In [1]: import numpy as np

In [2]: from numpy import linalg as LA

In [3]: np.set_printoptions(precision=3, suppress=True, linewidth=120)

In [4]: data = np.load("sample11.npy")

In [5]: print(data)
[[ 1  0  0  0]
 [ 0  2  0  0]
 [ 0  0 -1  0]
 [ 0  0  0  1]]

In [6]: print((data + data.T) / 2)
[[ 1.  0.  0.  0.]
 [ 0.  2.  0.  0.]
 [ 0.  0. -1.  0.]
 [ 0.  0.  0.  1.]]

In [7]: print(LA.matrix_power(data, 4))
[[ 1  0  0  0]
 [ 0 16  0  0]
 [ 0  0  1  0]
 [ 0  0  0  1]]

In [8]: assert data == data.T
Traceback (most recent call last):
  Cell In[8], line 1
    assert data == data.T
ValueError: The truth value of an array with more than one element is ambiguous. Use a.any() or a.all()


In [9]: evals, evecs = LA.eigh(data)

In [10]: vec = np.array([0, 3, 2, -3])

In [11]: print(LA.eigvalsh(data[1:, 1:]))
[-1.  1.  2.]

In [12]: print(vec @ data @ vec)
23

In [13]: print(evecs * np.abs(evals) @ evecs.T)
[[1. 0. 0. 0.]
 [0. 2. 0. 0.]
 [0. 0. 1. 0.]
 [0. 0. 0. 1.]]

In [14]: print(round(vec @ data @ vec / (vec @ vec), 3), evals[0], evals[-1])
1.045 -1.0 2.0

In [15]: print(evecs * np.maximum(evals, 0) @ evecs.T)
[[1. 0. 0. 0.]
 [0. 2. 0. 0.]
 [0. 0. 0. 0.]
 [0. 0. 0. 1.]]

In [16]: B = LA.invert(data)
Traceback (most recent call last):
  Cell In[16], line 1
    B = LA.invert(data)
AttributeError: module 'numpy.linalg' has no attribute 'invert'


In [17]: B = LA.inv(data)

In [18]: print(np.allclose(B, data.T))
False

In [19]: print(round(float(LA.cond(data)), 3))
2.0

In [20]: print(data @ B)
[[1. 0. 0. 0.]
 [0. 1. 0. 0.]
 [0. 0. 1. 0.]
 [0. 0. 0. 1.]]

In [21]: print(LA.inv(B))
[[ 1.  0.  0.  0.]
 [ 0.  2.  0.  0.]
 [-0. -0. -1. -0.]
 [ 0.  0.  0.  1.]]

In [22]: print(data[:, 0] @ data[:, 2])
0

In [23]: print(LA.norm(data, axis=0))
[1. 2. 1. 1.]

In [24]: print(LA.svd(data, compute_uv=False))
[2. 1. 1. 1.]

In [25]: print(data @ data.T)
[[1 0 0 0]
 [0 4 0 0]
 [0 0 1 0]
 [0 0 0 1]]

In [26]: print(data.T @ data)
[[1 0 0 0]
 [0 4 0 0]
 [0 0 1 0]
 [0 0 0 1]]
